>>> import numpy as np
>>> np.set_printoptions(suppress=True, linewidth=100)
>>> J = np.loadtxt("w.csv", delimiter=",")
>>> print(J)
[[ 5.  6.  7.  8.  9. 10. 11. 12.]
 [13. 14. 15. 16. 17. 18. 19. 20.]
 [21. 22. 23. 24. 25. 26. 27. 28.]]
>>> Uu, sv, Vt = np.linalg.svd(J, full_matrices=False)
>>> print(np.round(Vt @ Vt.T, 3) + 0)
[[1. 0. 0.]
 [0. 1. 0.]
 [0. 0. 1.]]
>>> print(Uu.shape, sv.shape, Vt.shape)
(3, 3) (3,) (3, 8)
>>> print(np.allclose(Uu * sv @ Vt, J))
True
>>> print((sv > 1e-8).sum())
2
>>> print(np.round(np.abs(Vt[0]), 3))
[0.287 0.305 0.323 0.342 0.36  0.379 0.397 0.416]
>>> print(np.abs(Uu[:, 0]).round(6).argmax())
2
>>> print(sv.round(3) + 0)
[87.562  4.102  0.   ]
>>> Uu, sv, Vt = np.linalg.svd(J)
>>> vecs = Vt[:(sv > 1e-8).sum()]
>>> rng = np.random.default_rng(39)
>>> vec = J[2] + -1 * J[0] + rng.integers(2) * np.eye(8)[7]
>>> print(vec)
[16. 16. 16. 16. 16. 16. 16. 17.]
>>> print(np.allclose(vecs.T @ vecs @ vec, vec))
False
>>> E = np.array([[0.0, 0.0, 0.0, 0.0, 0.0],
...     [0.0, 0.0, 0.0, 0.0, 2.0],
...     [0.0, 0.0, 0.0, 0.0, -1.0],
...     [0.0, 0.0, 0.0, 0.0, -1.0],
...     [0.0, 2.0, -1.0, -1.0, 0.0]])
>>> # 2 groups of indices that never mix
>>> def softmax(z):
...     e = np.exp(z - z.max(axis=-1, keepdims=True))
...     return e / e.sum(axis=-1, keepdims=True)
... 
>>> print(np.round(softmax(E[3] + 4), 3))
[0.229 0.229 0.229 0.229 0.084]
>>> print(np.round(softmax(E[3]), 3))
[0.229 0.229 0.229 0.229 0.084]
>>> print(np.round(softmax(10 * E[3]), 3) + 0)
[0.25 0.25 0.25 0.25 0.  ]
>>> att = E @ E.T / np.sqrt(5)
>>> print(softmax(att).round(6).argmax(axis=1))
[0 1 2 2 4]
>>> print(np.round(softmax(att)[3] @ E, 3))
[ 0.     0.361 -0.181 -0.181 -0.417]
>>> vals, vecs = np.linalg.eigh(E)
>>> print(np.round(np.linalg.eigvalsh(E + -3 * np.eye(5)), 3))
[-5.449 -3.    -3.    -3.    -0.551]
>>> print(np.round(vecs @ np.diag(vals) @ vecs.T, 3) + 0)
[[ 0.  0.  0.  0.  0.]
 [ 0.  0.  0.  0.  2.]
 [ 0.  0.  0.  0. -1.]
 [ 0.  0.  0.  0. -1.]
 [ 0.  2. -1. -1.  0.]]
>>> print(np.round(vecs.T @ vecs, 3) + 0)
[[1. 0. 0. 0. 0.]
 [0. 1. 0. 0. 0.]
 [0. 0. 1. 0. 0.]
 [0. 0. 0. 1. 0.]
 [0. 0. 0. 0. 1.]]
>>> print(np.round(np.linalg.eigvalsh(E @ E), 3) + 0)
[0. 0. 0. 6. 6.]
